>>> import numpy as np
>>> np.set_printoptions(precision=2, suppress=True, linewidth=200)
>>> X = np.load("arr.npy")
>>> X
array([[ 0.1 ,  2.6 , -2.5 ,  0.1 , -1.7 ,  0.26,  1.5 , -0.4 , -1.7 , -0.4 , -0.5 ],
       [-0.5 ,  0.2 ,  0.7 ,  0.6 ,  1.7 ,  1.27, -1.3 ,  0.  ,  0.6 ,  0.1 ,  2.2 ],
       [ 0.  ,  1.6 ,  0.2 , -1.4 ,  0.4 , -2.68,  0.6 ,  0.4 ,  0.  ,  2.1 ,  1.3 ],
       [-0.4 ,  0.3 , -0.6 , -0.2 ,  0.4 , -0.36, -0.2 , -0.3 ,  0.9 , -1.6 , -0.9 ],
       [-0.9 ,  0.3 ,  0.2 ,  0.9 ,  0.8 ,  1.86,  0.2 , -0.8 ,  0.2 ,  0.2 , -1.4 ],
       [ 1.3 ,  0.4 , -0.1 ,  0.1 , -1.5 ,  0.21,  1.7 ,  0.9 , -0.8 , -1.1 ,  0.7 ],
       [ 0.  ,  0.  , -0.4 , -1.7 , -0.6 , -3.25, -0.6 ,  0.7 ,  0.2 ,  0.7 ,  1.1 ],
       [-1.  , -1.8 ,  0.1 ,  0.5 ,  1.8 ,  1.03,  0.7 ,  0.4 ,  0.8 , -0.3 , -0.5 ],
       [ 0.2 , -1.  ,  1.1 ,  0.5 , -1.  ,  0.79,  2.2 , -0.2 , -0.9 , -0.1 ,  0.8 ],
       [-2.  , -1.5 ,  0.  ,  1.  ,  0.7 ,  1.95,  1.3 ,  0.9 ,  0.4 ,  0.4 , -0.4 ],
       [ 0.5 ,  1.  , -0.6 ,  0.  ,  0.5 , -0.04, -0.5 ,  0.7 ,  2.7 ,  1.2 , -0.2 ],
       [ 0.3 , -1.4 ,  0.  , -1.2 ,  0.9 , -2.56, -0.3 , -1.3 ,  0.  ,  1.5 ,  1.4 ],
       [-0.4 , -0.3 ,  0.8 ,  1.2 ,  0.6 ,  2.4 , -1.2 ,  0.1 , -1.5 , -1.6 ,  0.7 ],
       [-0.6 ,  2.1 ,  0.4 ,  0.  , -0.1 , -0.03,  1.5 , -0.2 , -1.3 , -0.9 , -1.3 ],
       [ 0.8 ,  1.6 ,  0.1 ,  1.6 ,  0.3 ,  3.19, -0.1 , -1.3 , -1.6 ,  0.8 ,  0.2 ],
       [-1.3 ,  0.7 ,  1.7 , -0.5 ,  0.  , -1.07,  0.7 ,  0.9 , -0.9 ,  2.2 , -0.4 ],
       [ 0.7 ,  0.6 ,  1.6 , -0.3 , -0.2 , -0.65, -0.3 ,  0.  , -0.4 , -2.8 , -0.4 ],
       [ 1.1 , -0.4 ,  0.7 , -1.7 , -1.5 , -3.23, -1.8 ,  1.4 ,  1.5 , -0.1 , -0.7 ],
       [ 0.5 ,  0.6 ,  0.5 ,  1.  ,  0.  ,  2.03, -0.9 , -0.1 , -0.8 , -0.8 , -0.9 ],
       [-1.3 , -0.9 ,  1.4 , -0.3 ,  0.1 , -0.55, -0.3 ,  0.4 , -0.7 ,  0.6 ,  1.  ],
       [-1.2 ,  0.  , -0.3 , -1.  ,  0.6 , -1.99, -1.3 , -0.6 ,  0.4 ,  0.5 ,  1.1 ],
       [-1.  ,  0.6 , -0.3 , -0.1 , -2.1 , -0.08, -0.1 , -1.1 , -0.6 , -2.5 , -0.4 ],
       [-0.1 , -0.3 ,  0.4 , -0.3 , -2.6 , -0.51,  1.6 ,  0.4 , -0.1 , -0.3 , -0.6 ],
       [ 0.4 , -0.8 , -0.6 , -1.1 , -1.2 , -2.13, -0.5 , -0.2 ,  0.1 ,  0.2 , -0.5 ],
       [ 0.3 , -0.1 , -0.6 ,  1.2 , -0.1 ,  2.67,  2.  ,  1.3 , -1.2 , -0.6 ,  1.  ],
       [ 0.  ,  0.8 ,  1.7 , -1.  , -2.4 , -2.05,  1.7 ,  0.5 ,  0.3 , -1.5 , -2.4 ],
       [ 0.  ,  0.5 , -0.2 , -1.6 , -0.6 , -3.15, -0.6 ,  1.6 ,  0.9 , -0.1 , -1.2 ],
       [-0.8 ,  0.1 , -0.2 , -0.8 ,  0.4 , -1.56, -1.6 , -0.1 ,  1.6 ,  0.6 ,  0.  ],
       [ 1.2 , -0.2 ,  1.6 ,  0.9 ,  0.4 ,  1.75,  0.  , -0.8 , -0.8 , -0.1 , -2.4 ],
       [ 2.  , -1.3 ,  0.1 , -0.9 ,  0.9 , -1.73,  0.2 , -0.3 , -0.3 ,  1.4 , -0.3 ],
       [ 2.5 ,  0.7 , -0.8 ,  0.3 , -0.6 ,  0.44,  0.8 ,  0.3 ,  0.7 , -1.  , -0.4 ],
       [ 0.3 ,  0.2 ,  0.4 , -1.6 ,  0.1 , -3.06, -0.2 , -0.6 , -1.  , -1.4 ,  0.3 ],
       [ 1.  ,  0.5 , -0.2 , -1.  ,  0.6 , -1.94, -0.9 , -0.1 , -0.6 , -1.1 ,  1.  ],
       [-0.2 ,  1.1 ,  0.1 ,  0.5 , -0.1 ,  0.97, -0.2 ,  1.  , -0.1 ,  1.6 , -0.5 ]])
>>> Xc = X - X.mean(axis=0)
>>> evecs = np.linalg.svd(Xc)[2][:10]
>>> other = Xc - Xc @ evecs.T @ evecs
>>> print(np.round(np.linalg.norm(other) / np.linalg.norm(Xc), 2))
0.01
>>> (Xc @ evecs.T).std(axis=0)
array([2.16, 1.52, 1.12, 1.07, 1.01, 0.9 , 0.87, 0.72, 0.62, 0.48])
>>> np.round(other.std(axis=0), 2) + 0
array([0.  , 0.  , 0.  , 0.03, 0.  , 0.02, 0.  , 0.  , 0.  , 0.  , 0.  ])
>>> np.diag(evecs.T @ evecs)
array([1. , 1. , 1. , 0.2, 1. , 0.8, 1. , 1. , 1. , 1. , 1. ])
>>> np.round(np.cov(Xc @ evecs.T, rowvar=False), 2) + 0
array([[4.83, 0.  , 0.  , 0.  , 0.  , 0.  , 0.  , 0.  , 0.  , 0.  ],
       [0.  , 2.39, 0.  , 0.  , 0.  , 0.  , 0.  , 0.  , 0.  , 0.  ],
       [0.  , 0.  , 1.29, 0.  , 0.  , 0.  , 0.  , 0.  , 0.  , 0.  ],
       [0.  , 0.  , 0.  , 1.17, 0.  , 0.  , 0.  , 0.  , 0.  , 0.  ],
       [0.  , 0.  , 0.  , 0.  , 1.05, 0.  , 0.  , 0.  , 0.  , 0.  ],
       [0.  , 0.  , 0.  , 0.  , 0.  , 0.84, 0.  , 0.  , 0.  , 0.  ],
       [0.  , 0.  , 0.  , 0.  , 0.  , 0.  , 0.77, 0.  , 0.  , 0.  ],
       [0.  , 0.  , 0.  , 0.  , 0.  , 0.  , 0.  , 0.53, 0.  , 0.  ],
       [0.  , 0.  , 0.  , 0.  , 0.  , 0.  , 0.  , 0.  , 0.39, 0.  ],
       [0.  , 0.  , 0.  , 0.  , 0.  , 0.  , 0.  , 0.  , 0.  , 0.24]])
>>> x = np.array([0, 1, 1, -2, -1, 0, -1, 1, 0, 1, 0])
>>> y = X @ x
>>> np.round(np.linalg.pinv(X) @ X, 2) + 0
array([[1., 0., 0., 0., 0., 0., 0., 0., 0., 0., 0.],
       [0., 1., 0., 0., 0., 0., 0., 0., 0., 0., 0.],
       [0., 0., 1., 0., 0., 0., 0., 0., 0., 0., 0.],
       [0., 0., 0., 1., 0., 0., 0., 0., 0., 0., 0.],
       [0., 0., 0., 0., 1., 0., 0., 0., 0., 0., 0.],
       [0., 0., 0., 0., 0., 1., 0., 0., 0., 0., 0.],
       [0., 0., 0., 0., 0., 0., 1., 0., 0., 0., 0.],
       [0., 0., 0., 0., 0., 0., 0., 1., 0., 0., 0.],
       [0., 0., 0., 0., 0., 0., 0., 0., 1., 0., 0.],
       [0., 0., 0., 0., 0., 0., 0., 0., 0., 1., 0.],
       [0., 0., 0., 0., 0., 0., 0., 0., 0., 0., 1.]])
>>> rng = np.random.default_rng(892436)
>>> y = y + 0.1 * rng.normal(size=34)
>>> y
array([-0.69, -0.66,  6.21, -1.93, -2.73, -0.34,  5.4 , -4.94, -2.31, -4.23,  2.24,  0.6 , -2.8 ,  0.22, -2.21,  5.82,  0.43,  8.33, -0.89,  2.34,  2.37, -1.12,  1.77,  2.52, -4.37,  4.24,  6.15,
        3.21, -1.73,  0.41, -1.44,  1.91,  1.47,  3.13])
>>> coef, *_ = np.linalg.lstsq(X, y)
>>> coef.round()
array([-0.,  1.,  1., -1., -1., -0., -1.,  1.,  0.,  1., -0.])
>>> coef.round(2) + 0
array([-0.01,  1.03,  1.  , -1.49, -0.96, -0.26, -0.97,  1.01,  0.  ,  0.99, -0.01])
>>> idx = X[:, 7] > np.median(X[:, 7])
>>> u = X[idx].mean(axis=0) - X[~idx].mean(axis=0)
>>> print(np.argsort(-np.abs(u).round(6), kind="stable"))
[ 7  9  6  8  4  1  2  5  0  3 10]
>>> round(float((((X - X.mean(axis=0)) @ u > 0) == idx).mean()), 2)
0.82
>>> M = np.load("sample13.npy")
>>> M
array([[ 42,   7,  -6,  -6,  -4,  -8,  25],
       [  7,   6,  -1,   3, -15, -18,   1],
       [ -6,  -1,   5,  11,   6,   1,   1],
       [ -6,   3,  11,  29,   2, -13,   5],
       [ -4, -15,   6,   2,  50,  50,  13],
       [ -8, -18,   1, -13,  50,  59,   6],
       [ 25,   1,   1,   5,  13,   6,  22]])
>>> def softmax(z):
...     e = np.exp(z - z.max(axis=-1, keepdims=True))
...     return e / e.sum(axis=-1, keepdims=True)
... 
>>> softmax(M).sum(axis=1)
array([1., 1., 1., 1., 1., 1., 1.])
>>> np.round(softmax(M[5] + 5), 2) + 0
array([0., 0., 0., 0., 0., 1., 0.])
>>> S = M @ M.T / np.sqrt(7)
>>> np.round(softmax(S + np.triu(np.full(S.shape, -np.inf), 1)), 2) + 0
array([[1., 0., 0., 0., 0., 0., 0.],
       [0., 1., 0., 0., 0., 0., 0.],
       [0., 0., 1., 0., 0., 0., 0.],
       [0., 0., 0., 1., 0., 0., 0.],
       [0., 0., 0., 0., 1., 0., 0.],
       [0., 0., 0., 0., 0., 1., 0.],
       [1., 0., 0., 0., 0., 0., 0.]])
>>> softmax(S)[5] @ M
array([ -8., -18.,   1., -13.,  50.,  59.,   6.])
>>> F = np.array([[-1, 3, -1, 3, -1, 3],
...     [0, 1, 0, 1, 0, 1],
...     [1, 2, 1, 2, 1, 2],
...     [-1, 3, -1, 3, -1, 3],
...     [0, 1, 0, 1, 0, 1],
...     [1, 2, 1, 2, 1, 2]])
>>> print(F)
[[-1  3 -1  3 -1  3]
 [ 0  1  0  1  0  1]
 [ 1  2  1  2  1  2]
 [-1  3 -1  3 -1  3]
 [ 0  1  0  1  0  1]
 [ 1  2  1  2  1  2]]
>>> # row 3 repeats row 0
>>> np.allclose(F @ F.T, F.T @ F)
False
>>> np.linalg.matrix_power(F, 2)
array([[ 0, 12,  0, 12,  0, 12],
       [ 0,  6,  0,  6,  0,  6],
       [ 0, 18,  0, 18,  0, 18],
       [ 0, 12,  0, 12,  0, 12],
       [ 0,  6,  0,  6,  0,  6],
       [ 0, 18,  0, 18,  0, 18]])
